% ipython --no-banner

In [1]: import numpy as np

In [2]: np.set_printoptions(precision=3, suppress=True, linewidth=200, legacy="1.25")

In [3]: rnd = lambda a: np.round(a, 3) + 0

In [4]: A2 = np.array([[-2, 2, 2]])

In [5]: X = A2.T @ A2

In [6]: X
Out[6]: 
array([[ 4, -4, -4],
       [-4,  4,  4],
       [-4,  4,  4]])

In [7]: r = np.linalg.matrix_rank(X)

In [8]: r
Out[8]: 1

In [9]: null = np.linalg.svd(X)[2][r:].T

In [10]: np.linalg.matrix_rank(X.T @ X), np.linalg.matrix_rank(X @ X.T)
Out[10]: (1, 1)

In [11]: [int(np.linalg.matrix_rank(X[:, :j + 1])) for j in range(3)]
Out[11]: [1, 1, 1]

In [12]: [int(np.linalg.matrix_rank(X[:i])) for i in range(1, len(X) + 1)]
Out[12]: [1, 1, 1]

In [13]: rng = np.random.default_rng(8949)

In [14]: idx = rng.permutation(3)

In [15]: idx
Out[15]: array([1, 2, 0])

In [16]: A2 = X[idx][:, idx]

In [17]: np.allclose(A2, X)
Out[17]: False

In [18]: rnd(np.linalg.det(A2)), rnd(np.linalg.det(X[idx]))
Out[18]: (0.0, 0.0)

In [19]: w, vecs = np.linalg.eigh(X)

In [20]: rnd(w)
Out[20]: array([ 0.,  0., 12.])

In [21]: rnd(np.abs(vecs[:, -1]))
Out[21]: array([0.577, 0.577, 0.577])

In [22]: rnd(np.linalg.svd(X, compute_uv=False))
Out[22]: array([12.,  0.,  0.])

In [23]: rnd(w.sum()), np.trace(X)
Out[23]: (12.0, 12)

In [24]: rnd(vecs @ np.diag(w) @ vecs.T)
Out[24]: 
array([[ 4., -4., -4.],
       [-4.,  4.,  4.],
       [-4.,  4.,  4.]])

In [25]: rnd(vecs.T @ X @ vecs)
Out[25]: 
array([[ 0.,  0.,  0.],
       [ 0.,  0.,  0.],
       [ 0.,  0., 12.]])

In [26]: U, sv, Vh = np.linalg.svd(X)

In [27]: rnd(sv)
Out[27]: array([12.,  0.,  0.])

In [28]: A2 = U[:, :1] @ np.diag(sv[:1]) @ Vh[:1]

In [29]: rnd(np.linalg.norm(X - A2) / np.linalg.norm(X))
Out[29]: 0.0

In [30]: rnd(np.linalg.norm(X - A2, 2)), rnd(sv[1])
Out[30]: (0.0, 0.0)

In [31]: mat = np.loadtxt("arr.csv", delimiter=",")

In [32]: mat
Out[32]: 
array([[ 4.,  4.,  0.,  0.],
       [ 4., -1.,  4.,  0.],
       [ 0.,  4.,  2.,  4.],
       [ 0.,  0.,  4., -1.]])

In [33]: # symmetric, so the eigenvalues are real

In [34]: rnd(np.linalg.eigvalsh(mat).min())
Out[34]: -5.971

In [35]: [round(float(np.linalg.det(mat[:i, :i])), 2) + 0 for i in range(1, 5)]
Out[35]: [4.0, -20.0, -104.0, 424.0]

In [36]: w, vecs = np.linalg.eig(mat)

In [37]: rnd(w)
Out[37]: array([ 7.634,  4.434, -5.971, -2.097])

In [38]: rnd(np.sort(np.linalg.eigvals(np.linalg.inv(mat))))
Out[38]: array([-0.477, -0.167,  0.131,  0.226])

In [39]: rnd(np.sort(np.linalg.eigvals(mat.T)))
Out[39]: array([-5.971, -2.097,  4.434,  7.634])

In [40]: rnd(np.linalg.norm(mat) ** 2 / np.linalg.norm(mat, 2) ** 2)
Out[40]: 2.025

In [41]: mat[0] @ mat[1]
Out[41]: 12.0

In [42]: rnd(np.linalg.norm(mat, "nuc"))
Out[42]: 20.137

In [43]: rnd(np.linalg.norm(mat, 2))
Out[43]: 7.634

In [44]: rnd(np.linalg.norm(mat, 1)), rnd(np.linalg.norm(mat, np.inf))
Out[44]: (10.0, 10.0)

In [45]: X @ X
Out[45]: 
array([[ 48, -48, -48],
       [-48,  48,  48],
       [-48,  48,  48]])

In [46]: np.trace(X)
Out[46]: 12

In [47]: X.inv()
---------------------------------------------------------------------------
AttributeError                            Traceback (most recent call last)
Cell In[47], line 1
----> 1 X.inv()

AttributeError: 'numpy.ndarray' object has no attribute 'inv'

In [48]: rnd(np.abs(np.linalg.eigvals(X)).max())
Out[48]: 12.0

In [49]: (X - X.T) / 2
Out[49]: 
array([[0., 0., 0.],
       [0., 0., 0.],
       [0., 0., 0.]])

In [50]: (X + X.T) / 2
Out[50]: 
array([[ 4., -4., -4.],
       [-4.,  4.,  4.],
       [-4.,  4.,  4.]])

In [51]: A2 = np.linalg.inv(mat)

In [52]: rnd(np.linalg.det(mat) * A2)
Out[52]: 
array([[  34.,   72.,  -16.,  -64.],
       [  72.,  -72.,   16.,   64.],
       [ -16.,   16.,   20.,   80.],
       [ -64.,   64.,   80., -104.]])

In [53]: np.allclose(A2, mat.T)
Out[53]: False

In [54]: rnd(np.linalg.slogdet(mat)[0])
Out[54]: 1.0

In [55]: rnd(np.linalg.det(mat) * np.linalg.det(A2))
Out[55]: 1.0

In [56]: J = np.load("x.npy")

In [57]: J
Out[57]: 
array([[ -4, -14, -11, -26],
       [  3,  18,  15,  30],
       [  4, -16,   2,   2],
       [  2,  12,  -3,   7]])

In [58]: # rows and columns are dependent

In [59]: U, sv, Vh = np.linalg.svd(J)

In [60]: vecs = Vh[:(sv > 1e-8).sum()]

In [61]: vec = J[1] + -3 * J[2] + rng.integers(2) * np.eye(4)[1]

In [62]: vec
Out[62]: array([-9., 66.,  9., 24.])

In [63]: rnd(vecs.T @ vecs)
Out[63]: 
array([[ 0.36, -0.16, -0.32,  0.32],
       [-0.16,  0.96, -0.08,  0.08],
       [-0.32, -0.08,  0.84,  0.16],
       [ 0.32,  0.08,  0.16,  0.84]])

In [64]: np.linalg.matrix_rank(np.vstack([J, vec]))
Out[64]: 3

In [65]: rnd(np.diag(vecs.T @ vecs))
Out[65]: array([0.36, 0.96, 0.84, 0.84])

In [66]: K = np.diag(np.array([-3, 5, -1, -3]))

In [67]: K
Out[67]: 
array([[-3,  0,  0,  0],
       [ 0,  5,  0,  0],
       [ 0,  0, -1,  0],
       [ 0,  0,  0, -3]])

In [68]: np.flatnonzero(np.linalg.matrix_power((K != 0) + (K.T != 0) + np.eye(4), 4)[0])
Out[68]: array([0])

In [69]: (np.linalg.matrix_power((K != 0) + (K.T != 0) + np.eye(4), 4) > 0).astype(int)
Out[69]: 
array([[1, 0, 0, 0],
       [0, 1, 0, 0],
       [0, 0, 1, 0],
       [0, 0, 0, 1]])

In [70]: (K != 0).astype(int)
Out[70]: 
array([[1, 0, 0, 0],
       [0, 1, 0, 0],
       [0, 0, 1, 0],
       [0, 0, 0, 1]])

In [71]: K @ K
Out[71]: 
array([[ 9,  0,  0,  0],
       [ 0, 25,  0,  0],
       [ 0,  0,  1,  0],
       [ 0,  0,  0,  9]])

In [72]: u, r1 = K[1], K[3]

In [73]: u @ u
Out[73]: 25

In [74]: pr = (u @ r1) / (u @ u) * u

In [75]: np.outer(u, r1)
Out[75]: 
array([[  0,   0,   0,   0],
       [  0,   0,   0, -15],
       [  0,   0,   0,   0],
       [  0,   0,   0,   0]])

In [76]: rnd(np.linalg.norm(u + r1) ** 2 + np.linalg.norm(u - r1) ** 2)
Out[76]: 68.0

In [77]: (r1 - pr) @ u
Out[77]: 0.0

In [78]: r1 - pr
Out[78]: array([ 0.,  0.,  0., -3.])

In [79]: w, vecs = np.linalg.eig(K)

In [80]: rnd(np.sort(np.linalg.eigvals(K @ K)))
Out[80]: array([ 1.,  9.,  9., 25.])

In [81]: np.prod(w)
Out[81]: -45.0

In [82]: w1 = np.array([[1, 2], [0, 3], [2, 0], [3, 1]])

In [83]: c = np.array([0, 1])

In [84]: H = np.maximum(K @ w1 + c, 0)

In [85]: (H > 0).astype(int)
Out[85]: 
array([[0, 0],
       [0, 1],
       [0, 1],
       [0, 0]])

In [86]: H
Out[86]: 
array([[ 0,  0],
       [ 0, 16],
       [ 0,  1],
       [ 0,  0]])

In [87]: (H > 0).mean(axis=0)
Out[87]: array([0. , 0.5])

In [88]: np.linalg.matrix_rank(H)
Out[88]: 1

In [89]: cent = np.array([[2, 3], [-3, 0]])

In [90]: w1 @ cent
Out[90]: 
array([[-4,  3],
       [-9,  0],
       [ 4,  6],
       [ 3,  9]])

In [91]: H.T @ H
Out[91]: 
array([[  0,   0],
       [  0, 257]])

In [92]: H @ H.T
Out[92]: 
array([[  0,   0,   0,   0],
       [  0, 256,  16,   0],
       [  0,  16,   1,   0],
       [  0,   0,   0,   0]])

In [93]: rnd(np.linalg.norm(H, axis=0))
Out[93]: array([ 0.   , 16.031])

In [94]: W0 = np.load("out7.npy")

In [95]: W0
Out[95]: 
array([[3., 1., 1., 1.],
       [1., 3., 1., 1.],
       [1., 1., 3., 1.],
       [1., 1., 1., 3.]])

In [96]: # symmetric

In [97]: idx = rng.permutation(4)

In [98]: A2 = W0[:, idx] * rng.choice([-1, 1], 4)

In [99]: A2
Out[99]: 
array([[-1., -3., -1., -1.],
       [-1., -1., -1., -3.],
       [-1., -1., -3., -1.],
       [-3., -1., -1., -1.]])

In [100]: U, _, Vh = np.linalg.svd(W0.T @ A2)

In [101]: idx
Out[101]: array([3, 0, 2, 1])

In [102]: rnd(U @ Vh)
Out[102]: 
array([[ 0., -1.,  0.,  0.],
       [ 0.,  0.,  0., -1.],
       [ 0.,  0., -1.,  0.],
       [-1.,  0.,  0.,  0.]])

In [103]: P = np.triu(np.array([[3, 3, 0, -3], [-1, 1, 2, 0], [0, 0, 2, -1], [-1, 1, -3, 0]]), 1) + np.eye(4)

In [104]: A2 = P @ W0 @ np.linalg.inv(P)

In [105]: np.trace(A2), np.trace(W0)
Out[105]: (12.0, 12.0)

In [106]: rnd(np.linalg.det(A2))
Out[106]: 48.0

In [107]: P @ W0 - W0 @ P
Out[107]: 
array([[ 0., -3., -2.,  4.],
       [ 2., -1.,  0.,  6.],
       [-1., -4., -3.,  3.],
       [ 0., -3., -2.,  4.]])

In [108]: idx = rng.integers(0, 3, 4)

In [109]: E = np.triu((idx[:, None] == idx) & (rng.random((4, 4)) < 0.8), 1).astype(int)

In [110]: E += E.T

In [111]: E
Out[111]: 
array([[0, 0, 0, 1],
       [0, 0, 0, 0],
       [0, 0, 0, 0],
       [1, 0, 0, 0]])

In [112]: # equal to its transpose

In [113]: w, vecs = np.linalg.eigh(E)

In [114]: vec = np.array([-3, 4, 4, 5])

In [115]: np.abs(E).sum(axis=1).max(), np.abs(w).max()
Out[115]: (1, 1.0)

In [116]: rnd(vecs * np.abs(w) @ vecs.T)
Out[116]: 
array([[1., 0., 0., 0.],
       [0., 0., 0., 0.],
       [0., 0., 0., 0.],
       [0., 0., 0., 1.]])

In [117]: A2 = J[0, 0] * J[1:] - np.outer(J[1:, 0], J[0])

In [118]: A2
Out[118]: 
array([[  0, -30, -27, -42],
       [  0, 120,  36,  96],
       [  0, -20,  34,  24]])

In [119]: np.flatnonzero(~A2.round(6).any(axis=1))
Out[119]: array([], dtype=int64)

In [120]: J[:, 0] / J[0, 0]
Out[120]: array([ 1.  , -0.75, -1.  , -0.5 ])

In [121]: U, sv, Vh = np.linalg.svd(E)

In [122]: sv
Out[122]: array([1., 1., 0., 0.])

In [123]: np.argmax(sv[:-1] / (sv[1:] + 1e-6)) + 1
Out[123]: 2

In [124]: A2 = U[:, :2] @ np.diag(sv[:2]) @ Vh[:2]

In [125]: np.linalg.matrix_rank(E, rtol=0.05)
Out[125]: 2

In [126]: rnd(np.linalg.norm(E - A2, 2)), sv[2]
Out[126]: (0.0, 0.0)

In [127]: np.abs(E - A2).max()
Out[127]: 0.0

In [128]: rnd(np.linalg.det(2 * E)), rnd(np.linalg.det(E))
Out[128]: (0.0, 0.0)

In [129]: rnd(np.linalg.eigvals(E))
Out[129]: array([ 1., -1.,  0.,  0.])

In [130]: rnd(np.linalg.det(E.T))
Out[130]: 0.0

In [131]: np.kron(np.eye(2, dtype=int), E)
Out[131]: 
array([[0, 0, 0, 1, 0, 0, 0, 0],
       [0, 0, 0, 0, 0, 0, 0, 0],
       [0, 0, 0, 0, 0, 0, 0, 0],
       [1, 0, 0, 0, 0, 0, 0, 0],
       [0, 0, 0, 0, 0, 0, 0, 1],
       [0, 0, 0, 0, 0, 0, 0, 0],
       [0, 0, 0, 0, 0, 0, 0, 0],
       [0, 0, 0, 0, 1, 0, 0, 0]])

In [132]: rnd(np.linalg.eigvals(E).sum().real)
Out[132]: 0.0

In [133]: A = np.load("w.npy")

In [134]: A
Out[134]: 
array([[ 1, -1],
       [ 1,  0],
       [ 1,  1],
       [ 1,  2]])

In [135]: def softmax(z):
     ...:     e = np.exp(z - z.max(axis=-1, keepdims=True))
     ...:     return e / e.sum(axis=-1, keepdims=True)
     ...: 

In [136]: rnd(softmax(A[3] + 3))
Out[136]: array([0.269, 0.731])

In [137]: rnd(softmax(10 * A[3]))
Out[137]: array([0., 1.])

In [138]: rnd(softmax(A[3]))
Out[138]: array([0.269, 0.731])

In [139]: scores = A @ A.T / np.sqrt(2)

In [140]: softmax(scores).round(6).argmax(axis=1)
Out[140]: array([0, 0, 3, 3])

In [141]: rnd(softmax(scores))
Out[141]: 
array([[0.539, 0.266, 0.131, 0.065],
       [0.25 , 0.25 , 0.25 , 0.25 ],
       [0.065, 0.131, 0.266, 0.539],
       [0.011, 0.045, 0.185, 0.76 ]])

In [142]: idx = rng.permutation(2)

In [143]: A2 = A[:, idx] * rng.choice([-1, 1], 2)

In [144]: A2
Out[144]: 
array([[-1,  1],
       [ 0,  1],
       [ 1,  1],
       [ 2,  1]])

In [145]: U, _, Vh = np.linalg.svd(A.T @ A2)

In [146]: idx
Out[146]: array([1, 0])

In [147]: rnd(np.linalg.lstsq(A, A2)[0])
Out[147]: 
array([[0., 1.],
       [1., 0.]])

In [148]: rnd(U @ Vh)
Out[148]: 
array([[0., 1.],
       [1., 0.]])

In [149]: np.count_nonzero(A)
Out[149]: 7

In [150]: np.abs(A).max()
Out[150]: 2

In [151]: A[:, 2]
---------------------------------------------------------------------------
IndexError                                Traceback (most recent call last)
Cell In[151], line 1
----> 1 A[:, 2]

IndexError: index 2 is out of bounds for axis 1 with size 2

In [152]: np.zeros(4, 2)
---------------------------------------------------------------------------
TypeError                                 Traceback (most recent call last)
Cell In[152], line 1
----> 1 np.zeros(4, 2)

TypeError: Cannot interpret '2' as a data type

In [153]: A.sum(axis=0)
Out[153]: array([4, 2])

In [154]: A.mean(axis=0)
Out[154]: array([1. , 0.5])

In [155]: A - A[0]
Out[155]: 
array([[0, 0],
       [0, 1],
       [0, 2],
       [0, 3]])
